% python3 -q
>>> import numpy as np
>>> from numpy import linalg as LA
>>> np.set_printoptions(precision=2, suppress=True, linewidth=160)
>>> def rnd(a):
...     return np.round(a, 2) + 0
... 
>>> E = np.array([[0.03, 5.23, 0.74, -0.05],
...     [-0.15, 1.57, -1.18, -2.27],
...     [0.05, -0.45, 0.4, 0.75],
...     [-0.08, -0.38, -0.74, -1.1],
...     [0.14, 2.48, 1.46, 1.76]])
>>> left, sig, VT = LA.svd(E)
>>> vecs = VT[:(sig > 1e-8).sum()]
>>> rng = np.random.default_rng(524)
>>> x = E[4] + 4 * E[1] + rng.integers(2) * np.eye(4)[0]
>>> print(rnd(x))
[-0.46  8.76 -3.26 -7.32]
>>> print(LA.matrix_rank(np.vstack([E, x])))
2
>>> print(rnd(vecs.T @ vecs))
[[ 0.    0.    0.03  0.05]
 [ 0.    0.98  0.1  -0.07]
 [ 0.03  0.1   0.29  0.44]
 [ 0.05 -0.07  0.44  0.72]]
>>> left, sig, VT = LA.svd(E, full_matrices=False)
>>> print(rnd(np.sqrt((sig ** 2).sum())), rnd(LA.norm(E)))
7.15 7.15
>>> print(rnd(left.T @ E @ VT.T))
[[6.12 0.   0.   0.  ]
 [0.   3.71 0.   0.  ]
 [0.   0.   0.   0.  ]
 [0.   0.   0.   0.  ]]
>>> print(rnd(left.T @ left))
[[1. 0. 0. 0.]
 [0. 1. 0. 0.]
 [0. 0. 1. 0.]
 [0. 0. 0. 1.]]
>>> print(np.allclose(left * sig @ VT, E))
True
>>> print(left.shape, sig.shape, VT.shape)
(5, 4) (4,) (4, 4)
>>> m1 = np.load("dump.npy")
>>> print(m1)
[[-7  0 -7  0 -7  0]
 [ 5  3  5  3  5  3]
 [-4  3 -4  3 -4  3]
 [-7  0 -7  0 -7  0]
 [ 5  3  5  3  5  3]
 [-4  3 -4  3 -4  3]]
>>> # row 3 repeats row 0
>>> rk = LA.matrix_rank(m1)
>>> print(rk)
2
>>> null = LA.svd(m1)[2][rk:].T
>>> print(rnd(null @ null.T))
[[ 0.67  0.   -0.33  0.   -0.33  0.  ]
 [ 0.    0.67  0.   -0.33  0.   -0.33]
 [-0.33  0.    0.67  0.   -0.33  0.  ]
 [ 0.   -0.33  0.    0.67  0.   -0.33]
 [-0.33  0.   -0.33  0.    0.67  0.  ]
 [ 0.   -0.33  0.   -0.33  0.    0.67]]
>>> print(LA.matrix_rank(m1.T @ m1), LA.matrix_rank(m1 @ m1.T))
2 2
>>> print(np.allclose(m1 @ null, 0))
True
>>> print([int(LA.matrix_rank(np.delete(m1, i, axis=0))) for i in range(6)])
[2, 2, 2, 2, 2, 2]
